$ python -q
>>> import numpy as np
>>> import numpy.linalg as la
>>> np.set_printoptions(precision=2, suppress=True, linewidth=160, legacy="1.25")
>>> def rd(a):
...     return np.round(a, 2) + 0
... 
>>> feats = np.load("w.npy")
>>> feats
array([[ 0,  0,  0,  0],
       [ 0, -5,  2,  3],
       [ 0, -2, -1, -3],
       [ 0, -2, -1, -1]])
>>> Uu, s, Vt = la.svd(feats)
>>> evecs = Vt[:(s > 1e-8).sum()]
>>> rng = np.random.default_rng(10610)
>>> vec = feats[0] + 3 * feats[1] + rng.integers(2) * np.eye(4)[3]
>>> vec
array([  0., -15.,   6.,   9.])
>>> rd(la.norm(vec - evecs.T @ evecs @ vec))
0.0
>>> rd(evecs.T @ evecs)
array([[0., 0., 0., 0.],
       [0., 1., 0., 0.],
       [0., 0., 1., 0.],
       [0., 0., 0., 1.]])
>>> Uu, s, Vt = la.svd(feats)
>>> np.argmax(s[:-1] / (s[1:] + 1e-6)) + 1
3
>>> rd(s)
array([6.23, 4.33, 0.67, 0.  ])
>>> other = Uu[:, :3] @ np.diag(s[:3]) @ Vt[:3]
>>> rd(la.norm(feats - other, 2)), s[3]
(0.0, 0.0)
>>> rd(la.norm(feats - other) / la.norm(feats))
0.0
>>> rd(other)
array([[ 0.,  0.,  0.,  0.],
       [ 0., -5.,  2.,  3.],
       [ 0., -2., -1., -3.],
       [ 0., -2., -1., -1.]])
>>> la.matrix_rank(other)
3
>>> [round(float(x), 2) for x in la.svd(feats, compute_uv=False)[:3]]
[6.23, 4.33, 0.67]
>>> feats @ feats
array([[  0,   0,   0,   0],
       [  0,  15, -15, -24],
       [  0,  18,   0,   0],
       [  0,  14,  -2,  -2]])
>>> (feats != 0).astype(int)
array([[0, 0, 0, 0],
       [0, 1, 1, 1],
       [0, 1, 1, 1],
       [0, 1, 1, 1]])
>>> A = np.loadtxt("a.csv", delimiter=",")
>>> A
array([[3., 1., 1., 1., 1., 1., 1., 1., 1.],
       [1., 3., 1., 1., 1., 1., 1., 1., 1.],
       [1., 1., 3., 1., 1., 1., 1., 1., 1.],
       [1., 1., 1., 3., 1., 1., 1., 1., 1.],
       [1., 1., 1., 1., 3., 1., 1., 1., 1.],
       [1., 1., 1., 1., 1., 3., 1., 1., 1.],
       [1., 1., 1., 1., 1., 1., 3., 1., 1.],
       [1., 1., 1., 1., 1., 1., 1., 3., 1.],
       [1., 1., 1., 1., 1., 1., 1., 1., 3.]])
>>> rd(la.norm(A[7] - A[3]))
2.83
>>> rd(la.norm(A[7], 1)), rd(la.norm(A[7], np.inf))
(11.0, 3.0)
>>> la.norm(A, axis=1).argmax()
0
>>> rd(la.norm(A, "nuc"))
27.0
>>> rd(la.norm(A, axis=1))
array([4.12, 4.12, 4.12, 4.12, 4.12, 4.12, 4.12, 4.12, 4.12])
>>> rd(la.norm(A, 1)), rd(la.norm(A, np.inf))
(11.0, 11.0)
>>> rd(la.norm(A, 2))
11.0
>>> low = la.cholesky(A)
>>> rd(np.diag(low) ** 2)
array([3.  , 2.67, 2.5 , 2.4 , 2.33, 2.29, 2.25, 2.22, 2.2 ])
>>> rd(A / np.sqrt(np.outer(np.diag(A), np.diag(A))))
array([[1.  , 0.33, 0.33, 0.33, 0.33, 0.33, 0.33, 0.33, 0.33],
       [0.33, 1.  , 0.33, 0.33, 0.33, 0.33, 0.33, 0.33, 0.33],
       [0.33, 0.33, 1.  , 0.33, 0.33, 0.33, 0.33, 0.33, 0.33],
       [0.33, 0.33, 0.33, 1.  , 0.33, 0.33, 0.33, 0.33, 0.33],
       [0.33, 0.33, 0.33, 0.33, 1.  , 0.33, 0.33, 0.33, 0.33],
       [0.33, 0.33, 0.33, 0.33, 0.33, 1.  , 0.33, 0.33, 0.33],
       [0.33, 0.33, 0.33, 0.33, 0.33, 0.33, 1.  , 0.33, 0.33],
       [0.33, 0.33, 0.33, 0.33, 0.33, 0.33, 0.33, 1.  , 0.33],
       [0.33, 0.33, 0.33, 0.33, 0.33, 0.33, 0.33, 0.33, 1.  ]])
>>> rd(low @ low.T)
array([[3., 1., 1., 1., 1., 1., 1., 1., 1.],
       [1., 3., 1., 1., 1., 1., 1., 1., 1.],
       [1., 1., 3., 1., 1., 1., 1., 1., 1.],
       [1., 1., 1., 3., 1., 1., 1., 1., 1.],
       [1., 1., 1., 1., 3., 1., 1., 1., 1.],
       [1., 1., 1., 1., 1., 3., 1., 1., 1.],
       [1., 1., 1., 1., 1., 1., 3., 1., 1.],
       [1., 1., 1., 1., 1., 1., 1., 3., 1.],
       [1., 1., 1., 1., 1., 1., 1., 1., 3.]])
>>> la.eigvalsh(A).min() > 0
True
>>> evals, evecs = la.eigh(A)
>>> rd(evecs.T @ A @ evecs)
array([[ 2.,  0.,  0.,  0.,  0.,  0.,  0.,  0.,  0.],
       [ 0.,  2.,  0.,  0.,  0.,  0.,  0.,  0.,  0.],
       [ 0.,  0.,  2.,  0.,  0.,  0.,  0.,  0.,  0.],
       [ 0.,  0.,  0.,  2.,  0.,  0.,  0.,  0.,  0.],
       [ 0.,  0.,  0.,  0.,  2.,  0.,  0.,  0.,  0.],
       [ 0.,  0.,  0.,  0.,  0.,  2.,  0.,  0.,  0.],
       [ 0.,  0.,  0.,  0.,  0.,  0.,  2.,  0.,  0.],
       [ 0.,  0.,  0.,  0.,  0.,  0.,  0.,  2.,  0.],
       [ 0.,  0.,  0.,  0.,  0.,  0.,  0.,  0., 11.]])
>>> (evals > 1e-8).sum(), (evals < -1e-8).sum()
(9, 0)
>>> rd(la.eigvalsh(A + 2 * np.eye(9)))
array([ 4.,  4.,  4.,  4.,  4.,  4.,  4.,  4., 13.])
>>> rd(la.svd(A, compute_uv=False))
array([11.,  2.,  2.,  2.,  2.,  2.,  2.,  2.,  2.])
>>> vec = np.ones(9)
>>> for _ in range(4):
...     vec = A @ vec
...     vec /= la.norm(vec)
...     print(round(vec @ A @ vec, 2))
... 
11.0
11.0
11.0
11.0
>>> rd(vec)
array([0.33, 0.33, 0.33, 0.33, 0.33, 0.33, 0.33, 0.33, 0.33])
>>> f = np.array([3, 2, 3, 1, 1, 1, 1, 0, 3])
>>> other = A + np.outer(f, np.eye(9)[8])
>>> rd(la.det(other) / la.det(A)), rd(1 + la.solve(A, f)[8])
(1.82, 1.82)
>>> data = np.loadtxt("m.csv", delimiter=",")
>>> rd(data)
array([[ 0.44, -0.08,  0.02,  0.  , -0.03, -0.12, -0.08,  0.21, -0.07, -0.05,  0.4 , -0.07],
       [-0.08,  0.85, -0.09,  0.06,  0.26, -0.12,  0.07, -0.02,  0.01, -0.14,  0.07,  0.05],
       [ 0.02, -0.09,  0.74,  0.  ,  0.04, -0.09, -0.11, -0.33,  0.  , -0.14,  0.11,  0.14],
       [ 0.  ,  0.06,  0.  ,  0.31, -0.04,  0.08,  0.02,  0.11, -0.11,  0.07,  0.04,  0.41],
       [-0.03,  0.26,  0.04, -0.04,  0.41,  0.15, -0.27, -0.11, -0.05,  0.2 ,  0.08, -0.11],
       [-0.12, -0.12, -0.09,  0.08,  0.15,  0.89,  0.  , -0.05,  0.01, -0.11,  0.11,  0.01],
       [-0.08,  0.07, -0.11,  0.02, -0.27,  0.  ,  0.79, -0.21, -0.03,  0.01,  0.14, -0.02],
       [ 0.21, -0.02, -0.33,  0.11, -0.11, -0.05, -0.21,  0.45,  0.03, -0.12,  0.02,  0.1 ],
       [-0.07,  0.01,  0.  , -0.11, -0.05,  0.01, -0.03,  0.03,  0.97,  0.02,  0.07,  0.05],
       [-0.05, -0.14, -0.14,  0.07,  0.2 , -0.11,  0.01, -0.12,  0.02,  0.86,  0.07,  0.06],
       [ 0.4 ,  0.07,  0.11,  0.04,  0.08,  0.11,  0.14,  0.02,  0.07,  0.07,  0.64, -0.02],
       [-0.07,  0.05,  0.14,  0.41, -0.11,  0.01, -0.02,  0.1 ,  0.05,  0.06, -0.02,  0.65]])
>>> # symmetric, so the eigenvalues are real
>>> z = rng.permutation(12)
>>> z
array([ 3,  0,  6,  2,  5, 10,  7, 11,  1,  8,  9,  4])
>>> other = data[z][:, z]
>>> rd(other)
array([[ 0.31,  0.  ,  0.02,  0.  ,  0.08,  0.04,  0.11,  0.41,  0.06, -0.11,  0.07, -0.04],
       [ 0.  ,  0.44, -0.08,  0.02, -0.12,  0.4 ,  0.21, -0.07, -0.08, -0.07, -0.05, -0.03],
       [ 0.02, -0.08,  0.79, -0.11,  0.  ,  0.14, -0.21, -0.02,  0.07, -0.03,  0.01, -0.27],
       [ 0.  ,  0.02, -0.11,  0.74, -0.09,  0.11, -0.33,  0.14, -0.09,  0.  , -0.14,  0.04],
       [ 0.08, -0.12,  0.  , -0.09,  0.89,  0.11, -0.05,  0.01, -0.12,  0.01, -0.11,  0.15],
       [ 0.04,  0.4 ,  0.14,  0.11,  0.11,  0.64,  0.02, -0.02,  0.07,  0.07,  0.07,  0.08],
       [ 0.11,  0.21, -0.21, -0.33, -0.05,  0.02,  0.45,  0.1 , -0.02,  0.03, -0.12, -0.11],
       [ 0.41, -0.07, -0.02,  0.14,  0.01, -0.02,  0.1 ,  0.65,  0.05,  0.05,  0.06, -0.11],
       [ 0.06, -0.08,  0.07, -0.09, -0.12,  0.07, -0.02,  0.05,  0.85,  0.01, -0.14,  0.26],
       [-0.11, -0.07, -0.03,  0.  ,  0.01,  0.07,  0.03,  0.05,  0.01,  0.97,  0.02, -0.05],
       [ 0.07, -0.05,  0.01, -0.14, -0.11,  0.07, -0.12,  0.06, -0.14,  0.02,  0.86,  0.2 ],
       [-0.04, -0.03, -0.27,  0.04,  0.15,  0.08, -0.11, -0.11,  0.26, -0.05,  0.2 ,  0.41]])
>>> rd(np.sort(np.abs(la.eigvals(other))))
array([0., 0., 0., 0., 1., 1., 1., 1., 1., 1., 1., 1.])
>>> rd(np.trace(other))
8.0
>>> np.allclose(other, data)
False
>>> rd(np.diag(other))
array([0.31, 0.44, 0.79, 0.74, 0.89, 0.64, 0.45, 0.65, 0.85, 0.97, 0.86, 0.41])
>>> blk = np.stack([data, -1 * data, data[::-1]])
>>> rd(blk.sum(axis=0))
array([[-0.07,  0.05,  0.14,  0.41, -0.11,  0.01, -0.02,  0.1 ,  0.05,  0.06, -0.02,  0.65],
       [ 0.4 ,  0.07,  0.11,  0.04,  0.08,  0.11,  0.14,  0.02,  0.07,  0.07,  0.64, -0.02],
       [-0.05, -0.14, -0.14,  0.07,  0.2 , -0.11,  0.01, -0.12,  0.02,  0.86,  0.07,  0.06],
       [-0.07,  0.01,  0.  , -0.11, -0.05,  0.01, -0.03,  0.03,  0.97,  0.02,  0.07,  0.05],
       [ 0.21, -0.02, -0.33,  0.11, -0.11, -0.05, -0.21,  0.45,  0.03, -0.12,  0.02,  0.1 ],
       [-0.08,  0.07, -0.11,  0.02, -0.27,  0.  ,  0.79, -0.21, -0.03,  0.01,  0.14, -0.02],
       [-0.12, -0.12, -0.09,  0.08,  0.15,  0.89,  0.  , -0.05,  0.01, -0.11,  0.11,  0.01],
       [-0.03,  0.26,  0.04, -0.04,  0.41,  0.15, -0.27, -0.11, -0.05,  0.2 ,  0.08, -0.11],
       [ 0.  ,  0.06,  0.  ,  0.31, -0.04,  0.08,  0.02,  0.11, -0.11,  0.07,  0.04,  0.41],
       [ 0.02, -0.09,  0.74,  0.  ,  0.04, -0.09, -0.11, -0.33,  0.  , -0.14,  0.11,  0.14],
       [-0.08,  0.85, -0.09,  0.06,  0.26, -0.12,  0.07, -0.02,  0.01, -0.14,  0.07,  0.05],
       [ 0.44, -0.08,  0.02,  0.  , -0.03, -0.12, -0.08,  0.21, -0.07, -0.05,  0.4 , -0.07]])
>>> blk.shape
(3, 12, 12)
>>> (blk @ data.T).shape
(3, 12, 12)
>>> other = data / la.norm(data, axis=1, keepdims=True)
>>> cov = other @ other.T
>>> rd(la.norm(other, axis=1))
array([1., 1., 1., 1., 1., 1., 1., 1., 1., 1., 1., 1.])
>>> rank = la.matrix_rank(data)
>>> rank
8
>>> N = la.svd(data)[2][rank:].T
>>> np.allclose(data @ N, 0)
True
>>> [int(la.matrix_rank(data[:i])) for i in range(1, len(data) + 1)]
[1, 2, 3, 4, 5, 6, 7, 8, 8, 8, 8, 8]
>>> [int(la.matrix_rank(data[:, :j + 1])) for j in range(12)]
[1, 2, 3, 4, 5, 6, 7, 8, 8, 8, 8, 8]
>>> [int(la.matrix_rank(np.delete(data, i, axis=0))) for i in range(12)]
[8, 8, 8, 8, 8, 8, 8, 8, 8, 8, 8, 8]
>>> Uu, s, Vt = la.svd(data)
>>> evecs = Vt[:(s > 1e-8).sum()]
>>> vec = data[3] + 2 * data[7] + rng.integers(2) * np.eye(12)[9]
>>> rd(vec)
array([ 0.41,  0.02, -0.67,  0.52, -0.26, -0.02, -0.4 ,  1.  , -0.06,  0.83,  0.08,  0.61])
>>> rd(evecs.T @ evecs)
array([[ 0.44, -0.08,  0.02,  0.  , -0.03, -0.12, -0.08,  0.21, -0.07, -0.05,  0.4 , -0.07],
       [-0.08,  0.85, -0.09,  0.06,  0.26, -0.12,  0.07, -0.02,  0.01, -0.14,  0.07,  0.05],
       [ 0.02, -0.09,  0.74,  0.  ,  0.04, -0.09, -0.11, -0.33,  0.  , -0.14,  0.11,  0.14],
       [ 0.  ,  0.06,  0.  ,  0.31, -0.04,  0.08,  0.02,  0.11, -0.11,  0.07,  0.04,  0.41],
       [-0.03,  0.26,  0.04, -0.04,  0.41,  0.15, -0.27, -0.11, -0.05,  0.2 ,  0.08, -0.11],
       [-0.12, -0.12, -0.09,  0.08,  0.15,  0.89,  0.  , -0.05,  0.01, -0.11,  0.11,  0.01],
       [-0.08,  0.07, -0.11,  0.02, -0.27,  0.  ,  0.79, -0.21, -0.03,  0.01,  0.14, -0.02],
       [ 0.21, -0.02, -0.33,  0.11, -0.11, -0.05, -0.21,  0.45,  0.03, -0.12,  0.02,  0.1 ],
       [-0.07,  0.01,  0.  , -0.11, -0.05,  0.01, -0.03,  0.03,  0.97,  0.02,  0.07,  0.05],
       [-0.05, -0.14, -0.14,  0.07,  0.2 , -0.11,  0.01, -0.12,  0.02,  0.86,  0.07,  0.06],
       [ 0.4 ,  0.07,  0.11,  0.04,  0.08,  0.11,  0.14,  0.02,  0.07,  0.07,  0.64, -0.02],
       [-0.07,  0.05,  0.14,  0.41, -0.11,  0.01, -0.02,  0.1 ,  0.05,  0.06, -0.02,  0.65]])
>>> la.matrix_rank(np.vstack([data, vec]))
9
>>> np.allclose(evecs.T @ evecs @ vec, vec)
False
>>> J = np.load("test7.npy")
>>> J
array([[ 1, -2, -1, -2, -1, -1,  2, -2,  2,  1,  2, -1,  0],
       [ 0,  1, -2, -1, -2, -1, -1,  2, -2,  2,  1,  2, -1],
       [-1,  0,  1, -2, -1, -2, -1, -1,  2, -2,  2,  1,  2],
       [ 2, -1,  0,  1, -2, -1, -2, -1, -1,  2, -2,  2,  1],
       [ 1,  2, -1,  0,  1, -2, -1, -2, -1, -1,  2, -2,  2],
       [ 2,  1,  2, -1,  0,  1, -2, -1, -2, -1, -1,  2, -2],
       [-2,  2,  1,  2, -1,  0,  1, -2, -1, -2, -1, -1,  2],
       [ 2, -2,  2,  1,  2, -1,  0,  1, -2, -1, -2, -1, -1],
       [-1,  2, -2,  2,  1,  2, -1,  0,  1, -2, -1, -2, -1],
       [-1, -1,  2, -2,  2,  1,  2, -1,  0,  1, -2, -1, -2],
       [-2, -1, -1,  2, -2,  2,  1,  2, -1,  0,  1, -2, -1],
       [-1, -2, -1, -1,  2, -2,  2,  1,  2, -1,  0,  1, -2],
       [-2, -1, -2, -1, -1,  2, -2,  2,  1,  2, -1,  0,  1]])
>>> rd(np.fft.fft(J[0]))
array([-2.  +0.j  , -2.66+7.8j ,  0.69+0.16j,  3.27-2.87j,  2.24+4.57j,  3.14-0.99j,  0.82+8.26j,  0.82-8.26j,  3.14+0.99j,  2.24-4.57j,  3.27+2.87j,
        0.69-0.16j, -2.66-7.8j ])
>>> rd(np.sort(np.abs(np.fft.fft(J[0])))), rd(np.sort(la.svd(J, compute_uv=False)))
(array([0.71, 0.71, 2.  , 3.3 , 3.3 , 4.35, 4.35, 5.09, 5.09, 8.24, 8.24, 8.3 , 8.3 ]), array([0.71, 0.71, 2.  , 3.3 , 3.3 , 4.35, 4.35, 5.09, 5.09, 8.24, 8.24, 8.3 , 8.3 ]))
>>> np.allclose(J @ J.T, J.T @ J)
True
>>> (J @ J)[0]
array([-19,   6,  -4,  10,  -1,  19,  14,  -4,   9,  -7,   1, -20,   0])
>>> f = np.array([4, -5, 4])
>>> np.cross(J[1, :3], J[9, :3])
array([0, 2, 1])
>>> np.convolve(J[1], f)
array([  0,   4, -13,  10, -11,   2,  -7,   9, -22,  26, -14,  11, -10,  13,  -4])
>>> F = np.load("sample11.npy")
>>> F
array([[ 3,  1, -4, -3,  4, -1,  1,  4],
       [ 1,  3,  1, -4, -3,  4, -1,  1],
       [-4,  1,  3,  1, -4, -3,  4, -1],
       [-3, -4,  1,  3,  1, -4, -3,  4],
       [ 4, -3, -4,  1,  3,  1, -4, -3],
       [-1,  4, -3, -4,  1,  3,  1, -4],
       [ 1, -1,  4, -3, -4,  1,  3,  1],
       [ 4,  1, -1,  4, -3, -4,  1,  3]])
>>> # equal to its transpose
>>> vec = np.array([8, 5, 7, 1, 4, 4, 8, 2])
>>> rhs = F @ vec
>>> rhs
array([ 26,  24,  -3, -62, -32,   3,  42,  20])
>>> rd(la.solve(F, F[:, 1]))
array([0., 1., 0., 0., 0., 0., 0., 0.])
>>> rd(la.solve(F.T, F[6]))
array([0., 0., 0., 0., 0., 0., 1., 0.])
